% python3 -q
>>> import numpy as np
>>> np.set_printoptions(suppress=True, linewidth=140)
>>> rd = lambda a: np.round(a, 2) + 0
>>> data = np.loadtxt("x.csv", delimiter=",")
>>> data
array([[ 6.98,  5.54,  2.49],
       [ 3.37, -1.22,  0.68],
       [ 3.09,  1.6 ,  0.55],
       [ 4.16,  0.27,  1.08],
       [ 3.36, -0.54,  0.68],
       [10.26,  4.37,  4.13],
       [-2.2 , -2.83, -2.1 ],
       [ 1.74,  0.49, -0.13],
       [ 6.18,  1.09,  2.09],
       [ 2.08, -0.4 ,  0.04],
       [ 3.49, -0.71,  0.74],
       [ 3.05, -0.98,  0.52],
       [ 2.14,  0.64,  0.07],
       [ 3.52, -1.14,  0.76],
       [ 4.48,  0.15,  1.24],
       [ 2.14,  0.23,  0.07],
       [ 2.86,  0.21,  0.43],
       [ 2.84, -2.46,  0.42],
       [ 6.1 ,  0.47,  2.05],
       [ 4.28,  0.06,  1.14],
       [ 2.24,  0.13,  0.12],
       [ 5.31, -1.2 ,  1.66],
       [-2.91, -1.85, -2.46]])
>>> cen = data - data.mean(axis=0)
>>> vecs = np.linalg.svd(cen)[2][:2]
>>> M2 = cen - cen @ vecs.T @ vecs
>>> rd(np.cov(cen @ vecs.T, rowvar=False))
array([[11.3 ,  0.  ],
       [ 0.  ,  1.46]])
>>> rng = np.random.default_rng(75466)
>>> labels = rng.permutation(3)
>>> M2 = data[:, labels] * rng.choice([-1, 1], 3)
>>> M2
array([[ -5.54,  -6.98,  -2.49],
       [  1.22,  -3.37,  -0.68],
       [ -1.6 ,  -3.09,  -0.55],
       [ -0.27,  -4.16,  -1.08],
       [  0.54,  -3.36,  -0.68],
       [ -4.37, -10.26,  -4.13],
       [  2.83,   2.2 ,   2.1 ],
       [ -0.49,  -1.74,   0.13],
       [ -1.09,  -6.18,  -2.09],
       [  0.4 ,  -2.08,  -0.04],
       [  0.71,  -3.49,  -0.74],
       [  0.98,  -3.05,  -0.52],
       [ -0.64,  -2.14,  -0.07],
       [  1.14,  -3.52,  -0.76],
       [ -0.15,  -4.48,  -1.24],
       [ -0.23,  -2.14,  -0.07],
       [ -0.21,  -2.86,  -0.43],
       [  2.46,  -2.84,  -0.42],
       [ -0.47,  -6.1 ,  -2.05],
       [ -0.06,  -4.28,  -1.14],
       [ -0.13,  -2.24,  -0.12],
       [  1.2 ,  -5.31,  -1.66],
       [  1.85,   2.91,   2.46]])
>>> left, _, Vh = np.linalg.svd(data.T @ M2)
>>> rd(left @ Vh)
array([[ 0., -1.,  0.],
       [-1.,  0.,  0.],
       [ 0.,  0., -1.]])
>>> vec = np.array([-1, 2, 1])
>>> rhs = data @ vec
>>> rd(np.linalg.pinv(data) @ data)
array([[1., 0., 0.],
       [0., 1., 0.],
       [0., 0., 1.]])
>>> rd(np.linalg.lstsq(data, rhs)[0])
array([-1.,  2.,  1.])
>>> rhs = rhs + 0.02 * rng.normal(size=23)
>>> rd(rhs)
array([ 6.54, -5.1 ,  0.66, -2.51, -3.76,  2.58, -5.56, -0.89, -1.9 , -2.82, -4.19, -4.5 , -0.75, -5.05, -2.98, -1.63, -2.  , -7.37, -3.13,
       -2.99, -1.84, -6.02, -3.26])
>>> beta, *_ = np.linalg.lstsq(data, rhs)
>>> beta.round()
array([-1.,  2.,  1.])
>>> rd(np.linalg.norm(rhs - data @ beta))
np.float64(0.11)
>>> rd(data.T @ (rhs - data @ beta))
array([0., 0., 0.])
>>> [round(float(np.linalg.norm(np.linalg.solve(data.T @ data + lam * np.eye(3), data.T @ rhs))), 2) for lam in (0, 1, 10, 100)]
[2.45, 2.38, 2.01, 0.88]
